>>> import numpy as np
>>> np.set_printoptions(precision=2, suppress=True, linewidth=200)
>>> data = np.loadtxt("w.csv", delimiter=",")
>>> print(data)
[[-0.27 -0.56 -0.01  0.   -0.59  0.59]
 [ 0.47  0.95  0.02  0.    0.99 -0.98]
 [ 0.16  0.35  0.    0.02  0.36 -0.37]
 [-1.23 -2.51  0.01 -0.02 -2.52  2.49]
 [-0.11 -0.23  0.03 -0.03 -0.2   0.16]
 [ 0.02  0.   -0.02 -0.04  0.    0.  ]
 [ 0.25  0.49  0.   -0.03  0.46 -0.47]
 [-0.19 -0.33 -0.03  0.   -0.38  0.37]
 [ 0.04  0.12  0.   -0.05  0.08 -0.1 ]
 [ 0.08  0.22  0.02 -0.03  0.19 -0.22]
 [-1.31 -2.63  0.01 -0.02 -2.64  2.62]
 [ 0.7   1.39  0.   -0.01  1.41 -1.39]
 [-0.32 -0.55 -0.03  0.   -0.59  0.54]
 [-1.96 -3.96 -0.02  0.02 -3.92  3.92]
 [-0.13 -0.3   0.01  0.02 -0.33  0.3 ]
 [ 0.16  0.34  0.    0.01  0.37 -0.37]
 [-0.47 -0.91  0.   -0.01 -0.93  0.89]
 [-2.01 -3.97  0.01 -0.03 -3.99  3.97]
 [ 0.65  1.28 -0.02  0.01  1.3  -1.27]
 [-0.23 -0.48 -0.03  0.02 -0.46  0.48]
 [-2.31 -4.66  0.03  0.   -4.66  4.66]
 [-0.28 -0.53 -0.01 -0.02 -0.5   0.5 ]
 [-1.05 -2.16  0.   -0.01 -2.11  2.14]
 [ 0.39  0.79  0.    0.    0.77 -0.76]
 [ 0.08  0.14  0.   -0.01  0.13 -0.17]
 [ 0.09  0.22  0.    0.03  0.21 -0.22]
 [ 0.09  0.15  0.    0.01  0.22 -0.19]
 [ 0.49  1.03  0.02  0.02  1.03 -1.04]
 [-0.38 -0.77 -0.01  0.   -0.77  0.76]
 [ 0.48  0.91  0.01 -0.03  0.92 -0.87]
 [-0.24 -0.46  0.05  0.01 -0.51  0.5 ]
 [-0.72 -1.47  0.02  0.01 -1.48  1.45]
 [-0.94 -1.87  0.02  0.02 -1.82  1.82]
 [ 0.92  1.87  0.    0.02  1.88 -1.87]
 [ 0.15  0.25  0.    0.01  0.24 -0.23]]
>>> vec = np.array([-1, 0, 3, 0, 0, -3])
>>> rhs = data @ vec
>>> print(np.round(np.linalg.lstsq(data, rhs)[0], 2) + 0)
[-1.  0.  3.  0.  0. -3.]
>>> print(np.round(np.linalg.pinv(data) @ data, 2) + 0)
[[1. 0. 0. 0. 0. 0.]
 [0. 1. 0. 0. 0. 0.]
 [0. 0. 1. 0. 0. 0.]
 [0. 0. 0. 1. 0. 0.]
 [0. 0. 0. 0. 1. 0.]
 [0. 0. 0. 0. 0. 1.]]
>>> rng = np.random.default_rng(986)
>>> rhs = rhs + 0.3 * rng.normal(size=35)
>>> print(rhs)
[ -1.16   2.63   0.79  -6.15  -0.28  -0.2    1.56  -1.07   0.37   0.9   -6.18   3.42  -1.06 -10.12  -0.77   1.45  -2.33  -9.74   3.35  -1.37 -11.48  -1.67  -5.07   1.95   1.     0.84   0.81   2.42
  -1.84   2.59  -0.92  -3.24  -4.06   4.42   0.93]
>>> b, *_ = np.linalg.lstsq(data, rhs)
>>> print(np.round(np.linalg.norm(rhs - data @ b), 2))
1.55
>>> print([round(float(np.linalg.norm(np.linalg.solve(data.T @ data + lam * np.eye(6), data.T @ rhs))), 2) for lam in (0, 1, 10, 100)])
[7.23, 1.36, 1.32, 1.02]
>>> print(np.round(data.T @ (rhs - data @ b), 2) + 0)
[0. 0. 0. 0. 0. 0.]
>>> print(b.round())
[ 2. -1.  6. -1. -1. -4.]
